% python3 -q
>>> import numpy as np
>>> from numpy import linalg as LA
>>> np.set_printoptions(precision=3, suppress=True, linewidth=160, legacy="1.25")
>>> tidy = lambda a: np.round(a, 3) + 0
>>> mat = np.loadtxt("run3.csv", delimiter=",")
>>> mat
array([[ -0.331,   0.208,   0.408],
       [-14.126,   9.348,  18.881],
       [  4.344,  -2.852,  -5.998],
       [ -0.012,  -0.064,  -0.158],
       [ -6.815,   4.619,   9.22 ],
       [  7.959,  -5.286, -10.47 ],
       [  2.757,  -1.962,  -3.751],
       [ -7.052,   4.734,   9.47 ],
       [ -6.843,   4.624,   9.102],
       [ -2.926,   1.969,   3.883],
       [ 12.128,  -7.966, -16.066]])
>>> z = mat[:, 0] > np.median(mat[:, 0])
>>> f = mat[z].mean(axis=0) - mat[~z].mean(axis=0)
>>> np.argsort(-np.abs(f).round(6), kind="stable")
array([2, 0, 1])
>>> ((mat - mat.mean(axis=0)) @ f > 0).astype(int)
array([1, 0, 1, 1, 0, 1, 1, 0, 0, 0, 1])
>>> z.astype(int)
array([0, 0, 1, 1, 0, 1, 1, 0, 0, 0, 1])
>>> tidy((((mat - mat.mean(axis=0)) @ f > 0) == z).mean())
0.909
>>> Q, R = LA.qr(mat)
>>> tidy(abs(R[0, 0])), tidy(LA.norm(mat[:, 0]))
(24.251, 24.251)
>>> tidy(Q.T @ Q)
array([[1., 0., 0.],
       [0., 1., 0.],
       [0., 0., 1.]])
>>> tidy(np.trace(Q @ Q.T))
3.0
>>> Q.shape, R.shape
((11, 3), (3, 3))
>>> dist = LA.norm(mat[:, None] - mat[None], axis=-1)
>>> tidy(LA.norm(mat, axis=1))
array([ 0.565, 25.366,  7.936,  0.171, 12.361, 14.174,  5.052, 12.721, 12.29 ,  5.246, 21.649])
>>> (dist + 1e9 * np.eye(11)).round(6).argmin(axis=1)
array([3, 7, 6, 0, 8, 2, 2, 4, 4, 0, 5])
>>> np.unravel_index(dist.round(6).argmax(), dist.shape)
(1, 10)
>>> Uu, sigma, Vh = LA.svd(mat)
>>> np.argmax(sigma[:-1] / (sigma[1:] + 1e-6)) + 1
1
>>> tidy(sigma)
array([43.531,  0.223,  0.185])
>>> Y = Uu[:, :1] @ np.diag(sigma[:1]) @ Vh[:1]
>>> tidy(np.abs(mat - Y).max())
0.1
>>> tidy(LA.norm(mat - Y, 2)), tidy(sigma[1])
(0.223, 0.223)
>>> LA.matrix_rank(Y)
1
>>> tidy(LA.norm(mat - Y) / LA.norm(mat))
0.007
>>> E = np.load("a.npy")
>>> tidy(E)
array([[0.056, 0.056, 0.213, 0.034, 0.056],
       [0.056, 0.056, 0.213, 0.034, 0.056],
       [0.213, 0.213, 0.811, 0.128, 0.213],
       [0.034, 0.034, 0.128, 0.02 , 0.034],
       [0.056, 0.056, 0.213, 0.034, 0.056]])
>>> x = np.array([-2, 0, 2, 1, 1])
>>> tidy(np.trace(E))
1.0
>>> tidy(np.eye(5) - E)
array([[ 0.944, -0.056, -0.213, -0.034, -0.056],
       [-0.056,  0.944, -0.213, -0.034, -0.056],
       [-0.213, -0.213,  0.189, -0.128, -0.213],
       [-0.034, -0.034, -0.128,  0.98 , -0.034],
       [-0.056, -0.056, -0.213, -0.034,  0.944]])
>>> tidy(np.abs(LA.eigvals(E)).max())
1.0
>>> tidy((E + E.T) / 2)
array([[0.056, 0.056, 0.213, 0.034, 0.056],
       [0.056, 0.056, 0.213, 0.034, 0.056],
       [0.213, 0.213, 0.811, 0.128, 0.213],
       [0.034, 0.034, 0.128, 0.02 , 0.034],
       [0.056, 0.056, 0.213, 0.034, 0.056]])
>>> tidy(LA.matrix_power(E, 4))
array([[0.056, 0.056, 0.213, 0.034, 0.056],
       [0.056, 0.056, 0.213, 0.034, 0.056],
       [0.213, 0.213, 0.811, 0.128, 0.213],
       [0.034, 0.034, 0.128, 0.02 , 0.034],
       [0.056, 0.056, 0.213, 0.034, 0.056]])
>>> tidy(LA.det(E))
0.0
>>> tidy(E @ E)
array([[0.056, 0.056, 0.213, 0.034, 0.056],
       [0.056, 0.056, 0.213, 0.034, 0.056],
       [0.213, 0.213, 0.811, 0.128, 0.213],
       [0.034, 0.034, 0.128, 0.02 , 0.034],
       [0.056, 0.056, 0.213, 0.034, 0.056]])
>>> np.allclose(E @ E.T, E.T @ E)
True
>>> Uu, sigma, Vh = LA.svd(E)
>>> np.argmax(sigma[:-1] / (sigma[1:] + 1e-6)) + 1
1
>>> tidy(sigma)
array([1., 0., 0., 0., 0.])
>>> Y = Uu[:, :1] @ np.diag(sigma[:1]) @ Vh[:1]
>>> tidy(np.abs(E - Y).max())
0.0
>>> LA.matrix_rank(Y)
1
>>> tidy(LA.norm(E - Y) / LA.norm(E))
0.0
>>> tidy(LA.norm(E - Y, 2)), tidy(sigma[1])
(0.0, 0.0)
>>> tidy(E.sum(axis=1))
array([0.416, 0.416, 1.58 , 0.249, 0.416])
>>> tidy(LA.svd(E, compute_uv=False))
array([1., 0., 0., 0., 0.])
>>> tidy(E - E[0])
array([[ 0.   ,  0.   ,  0.   ,  0.   ,  0.   ],
       [ 0.   ,  0.   ,  0.   ,  0.   ,  0.   ],
       [ 0.157,  0.157,  0.598,  0.094,  0.157],
       [-0.022, -0.022, -0.085, -0.013, -0.022],
       [ 0.   ,  0.   ,  0.   ,  0.   ,  0.   ]])
>>> np.unravel_index(np.abs(E).argmax(), E.shape)
(2, 2)
>>> ev, V = LA.eigh(E)
>>> tidy(LA.eigvalsh(E @ E))
array([0., 0., 0., 0., 1.])
>>> tidy(ev.sum()), tidy(np.trace(E))
(1.0, 1.0)
>>> tidy(V.T @ E @ V)
array([[0., 0., 0., 0., 0.],
       [0., 0., 0., 0., 0.],
       [0., 0., 0., 0., 0.],
       [0., 0., 0., 0., 0.],
       [0., 0., 0., 0., 1.]])
>>> tidy(V @ np.diag(ev) @ V.T)
array([[0.056, 0.056, 0.213, 0.034, 0.056],
       [0.056, 0.056, 0.213, 0.034, 0.056],
       [0.213, 0.213, 0.811, 0.128, 0.213],
       [0.034, 0.034, 0.128, 0.02 , 0.034],
       [0.056, 0.056, 0.213, 0.034, 0.056]])
>>> np.unique(ev.round(6) + 0, return_counts=True)[1]
array([4, 1])
>>> tidy(LA.eigvalsh(E + -3 * np.eye(5)))
array([-3., -3., -3., -3., -2.])
>>> tidy(LA.svd(E, compute_uv=False))
array([1., 0., 0., 0., 0.])
>>> m1 = np.load("out17.npy")
>>> m1
array([[ 1.,  4.,  2.,  0.,  2.,  0.],
       [ 4.,  1.,  2.,  0.,  2.,  0.],
       [ 2.,  2., -2.,  0.,  1.,  0.],
       [ 0.,  0.,  0., -3.,  0.,  0.],
       [ 2.,  2.,  1.,  0., -2.,  0.],
       [ 0.,  0.,  0.,  0.,  0., -3.]])
>>> m1.reshape(-1, 2)
array([[ 1.,  4.],
       [ 2.,  0.],
       [ 2.,  0.],
       [ 4.,  1.],
       [ 2.,  0.],
       [ 2.,  0.],
       [ 2.,  2.],
       [-2.,  0.],
       [ 1.,  0.],
       [ 0.,  0.],
       [ 0., -3.],
       [ 0.,  0.],
       [ 2.,  2.],
       [ 1.,  0.],
       [-2.,  0.],
       [ 0.,  0.],
       [ 0.,  0.],
       [ 0., -3.]])
>>> m1.ravel(order="F")
array([ 1.,  4.,  2.,  0.,  2.,  0.,  4.,  1.,  2.,  0.,  2.,  0.,  2.,  2., -2.,  0.,  1.,  0.,  0.,  0.,  0., -3.,  0.,  0.,  2.,  2.,  1.,  0., -2.,  0.,
        0.,  0.,  0.,  0.,  0., -3.])
>>> m1.reshape(2, -1)
array([[ 1.,  4.,  2.,  0.,  2.,  0.,  4.,  1.,  2.,  0.,  2.,  0.,  2.,  2., -2.,  0.,  1.,  0.],
       [ 0.,  0.,  0., -3.,  0.,  0.,  2.,  2.,  1.,  0., -2.,  0.,  0.,  0.,  0.,  0.,  0., -3.]])
>>> blk = m1.reshape(6, 2, -1)
>>> blk.shape
(6, 2, 3)
>>> np.einsum("ihd,jhd->hij", blk, blk).shape
(2, 6, 6)
>>> blk[:, 0]
array([[ 1.,  4.,  2.],
       [ 4.,  1.,  2.],
       [ 2.,  2., -2.],
       [ 0.,  0.,  0.],
       [ 2.,  2.,  1.],
       [ 0.,  0.,  0.]])
>>> blk.transpose(1, 0, 2)
array([[[ 1.,  4.,  2.],
        [ 4.,  1.,  2.],
        [ 2.,  2., -2.],
        [ 0.,  0.,  0.],
        [ 2.,  2.,  1.],
        [ 0.,  0.,  0.]],

       [[ 0.,  2.,  0.],
        [ 0.,  2.,  0.],
        [ 0.,  1.,  0.],
        [-3.,  0.,  0.],
        [ 0., -2.,  0.],
        [ 0.,  0., -3.]]])
>>> np.einsum("ihd,ihd->ih", blk, blk)
array([[21.,  4.],
       [21.,  4.],
       [12.,  1.],
       [ 0.,  9.],
       [ 9.,  4.],
       [ 0.,  9.]])
>>> ev, V = LA.eigh(m1)
>>> x = np.array([3, 3, 2, 3, 0, 1])
>>> tidy(V * np.abs(ev) @ V.T)
array([[4.6, 1.6, 0.8, 0. , 0.8, 0. ],
       [1.6, 4.6, 0.8, 0. , 0.8, 0. ],
       [0.8, 0.8, 3.4, 0. , 0.4, 0. ],
       [0. , 0. , 0. , 3. , 0. , 0. ],
       [0.8, 0.8, 0.4, 0. , 3.4, 0. ],
       [0. , 0. , 0. , 0. , 0. , 3. ]])
>>> x @ m1 @ x / (x @ x), ev[0], tidy(ev[-1])
(3.125, -3.0, 7.0)
>>> np.abs(m1).sum(axis=1).max(), tidy(np.abs(ev).max())
(9.0, 7.0)
>>> tidy(LA.eigvalsh(m1[1:, 1:]))
array([-3., -3., -3., -3.,  3.])
>>> (np.sign(V[:, -1].round(6)) == np.sign(V[0, -1].round(6))).astype(int)
array([1, 1, 1, 0, 1, 0])
>>> rng = np.random.default_rng(679)
>>> z = rng.permutation(6)
>>> Y = m1[:, z] * rng.choice([-1, 1], 6)
>>> Y
array([[-1., -0., -0., -2., -2., -4.],
       [-4., -0., -0., -2., -2., -1.],
       [-2., -0., -0., -1.,  2., -2.],
       [-0., -0.,  3., -0., -0., -0.],
       [-2., -0., -0.,  2., -1., -2.],
       [-0.,  3., -0., -0., -0., -0.]])
>>> Uu, _, Vh = LA.svd(m1.T @ Y)
>>> tidy(Uu @ Vh)
array([[-1.,  0.,  0.,  0.,  0.,  0.],
       [ 0.,  0.,  0.,  0.,  0., -1.],
       [ 0.,  0.,  0.,  0., -1.,  0.],
       [ 0.,  0., -1.,  0.,  0.,  0.],
       [ 0.,  0.,  0., -1.,  0.,  0.],
       [ 0., -1.,  0.,  0.,  0.,  0.]])
>>> tidy(np.sort(np.abs(LA.eigvals(m1))))
array([3., 3., 3., 3., 3., 7.])
>>> np.allclose(m1, m1.T)
True
>>> np.allclose(m1 @ m1.T, m1.T @ m1)
True
>>> Q, V = LA.qr(m1[:, :1])[0], LA.qr(m1[:, 1:])[0]
>>> sigma = LA.svd(Q.T @ V, compute_uv=False)
>>> tidy(np.degrees(np.arccos(sigma.clip(0, 1))))
array([46.981])
>>> J = np.load("m.npy")
>>> J
array([[ 1,  1, -3,  1,  1],
       [-2, -3,  1,  2, -1],
       [-1,  0,  0,  2,  0]])
>>> tidy(LA.norm(J) ** 2 / LA.norm(J, 2) ** 2)
1.499
>>> J[2] @ J[0]
1
>>> tidy(LA.norm(J, "nuc"))
9.502
>>> LA.norm(J, axis=1).argmax()
1
>>> G = J.T @ J
>>> tidy(LA.svd(J, compute_uv=False) ** 2)
array([24.683, 10.736,  1.581])
>>> np.allclose(G, G.T)
True
>>> np.diag(G)
array([ 6, 10, 10,  9,  2])
>>> LA.matrix_rank(G)
3
>>> Y = J / LA.norm(J, axis=1, keepdims=True)
>>> G = Y @ Y.T
>>> (G - 2 * np.eye(3)).round(6).argmax(axis=1)
array([2, 2, 1])
>>> np.argwhere(np.triu(np.abs(G) > 0.95, 1))
array([], shape=(0, 2), dtype=int64)
>>> tidy(LA.norm(Y, axis=1))
array([1., 1., 1.])
>>> (np.abs(G) > 0.9).astype(int)
array([[1, 0, 0],
       [0, 1, 0],
       [0, 0, 1]])
>>> tidy(G)
array([[ 1.   , -0.445,  0.124],
       [-0.445,  1.   ,  0.616],
       [ 0.124,  0.616,  1.   ]])
>>> Y = LA.inv(G)
>>> tidy(LA.det(G) * LA.det(Y))
1.0
>>> tidy(Y)
array([[ 1.831,  1.538, -1.174],
       [ 1.538,  2.902, -1.977],
       [-1.174, -1.977,  2.363]])
>>> feats = np.loadtxt("mat.csv", delimiter=",")
>>> feats
array([[-0.1  , -0.5  ,  0.6  , -2.6  , -0.7  ,  0.6  ],
       [-0.708, -0.235, -0.059, -1.155,  1.612, -0.62 ],
       [-0.7  , -0.2  , -0.1  , -1.1  ,  1.6  , -0.6  ],
       [ 1.4  , -0.5  , -0.2  ,  0.9  , -0.2  ,  0.4  ],
       [-0.4  ,  0.1  ,  0.9  ,  0.3  ,  1.   , -0.8  ]])
>>> [round(float(x), 3) for x in LA.svd(feats, compute_uv=False)[:3]]
[3.628, 2.815, 1.283]
>>> LA.matrix_rank(feats, rtol=0.1)
4
>>> np.argsort(-LA.norm(feats, axis=0).round(6), kind="stable")[:3]
array([3, 4, 0])
>>> tidy(LA.norm(feats, 2) / LA.norm(feats))
0.744
